>>> import numpy as np
>>> from numpy import linalg as LA
>>> np.set_printoptions(precision=2, suppress=True, linewidth=160, floatmode="fixed")
>>> J = np.load("block10.npy")
>>> J
array([[ 5,  5,  5],
       [ 5, 10, 10],
       [ 5, 10, 15]])
>>> proj = np.triu(np.array([[1, 0, -1], [-2, 3, -2], [1, 0, -3]]), 1) + np.eye(3)
>>> A2 = proj @ J @ LA.inv(proj)
>>> proj @ J - J @ proj
array([[ -5.00, -10.00,   0.00],
       [-10.00, -20.00,  -5.00],
       [  0.00,   0.00,  25.00]])
>>> np.trace(A2), np.trace(J)
(np.float64(30.0), np.int64(30))
>>> LA.matrix_rank(A2)
np.int64(3)
>>> A2 = J[0, 0] * J[1:] - np.outer(J[1:, 0], J[0])
>>> A2
array([[ 0, 25, 25],
       [ 0, 25, 50]])
>>> LA.matrix_rank(A2), LA.matrix_rank(J)
(np.int64(2), np.int64(3))
>>> J[:, 0] / J[0, 0]
array([1.00, 1.00, 1.00])
>>> w, vecs = LA.eigh(J)
>>> vec = np.array([-3, -1, 1])
>>> np.abs(J).sum(axis=1).max(), round(float(np.abs(w).max()), 2)
(np.int64(30), 25.24)
>>> LA.eigvalsh(J[1:, 1:])
array([ 2.19, 22.81])
>>> vec @ J @ vec
np.int64(50)
>>> round(float(vec @ J @ vec / (vec @ vec)), 2), round(float(w[0]), 2), np.round(w[-1], 2)
(4.55, 1.54, np.float64(25.24))
>>> A2 = np.array([[0, -2, 0, -1, 0, -2],
...     [0, -1, 1, 1, -2, -2],
...     [-2, 0, 1, -2, -1, 0],
...     [1, -2, -2, 2, -1, 2],
...     [-1, 2, -1, 2, 2, -2],
...     [0, -2, 2, -1, -1, -1]])
>>> A2[-1] = A2[0]
>>> mat = A2 + 0.3 * np.eye(6)
>>> mat
array([[ 0.30, -2.00,  0.00, -1.00,  0.00, -2.00],
       [ 0.00, -0.70,  1.00,  1.00, -2.00, -2.00],
       [-2.00,  0.00,  1.30, -2.00, -1.00,  0.00],
       [ 1.00, -2.00, -2.00,  2.30, -1.00,  2.00],
       [-1.00,  2.00, -1.00,  2.00,  2.30, -2.00],
       [ 0.00, -2.00,  0.00, -1.00,  0.00, -1.70]])
>>> vec = np.array([1, -3, -3, 2, -2, -3])
>>> rhs = mat @ vec
>>> rhs
array([10.30, 11.10, -7.90, 13.60,  1.40,  9.10])
>>> LA.solve(mat, 4 * rhs)
array([  4.00, -12.00, -12.00,   8.00,  -8.00, -12.00])
>>> LA.solve(mat, rhs)
array([ 1.00, -3.00, -3.00,  2.00, -2.00, -3.00])
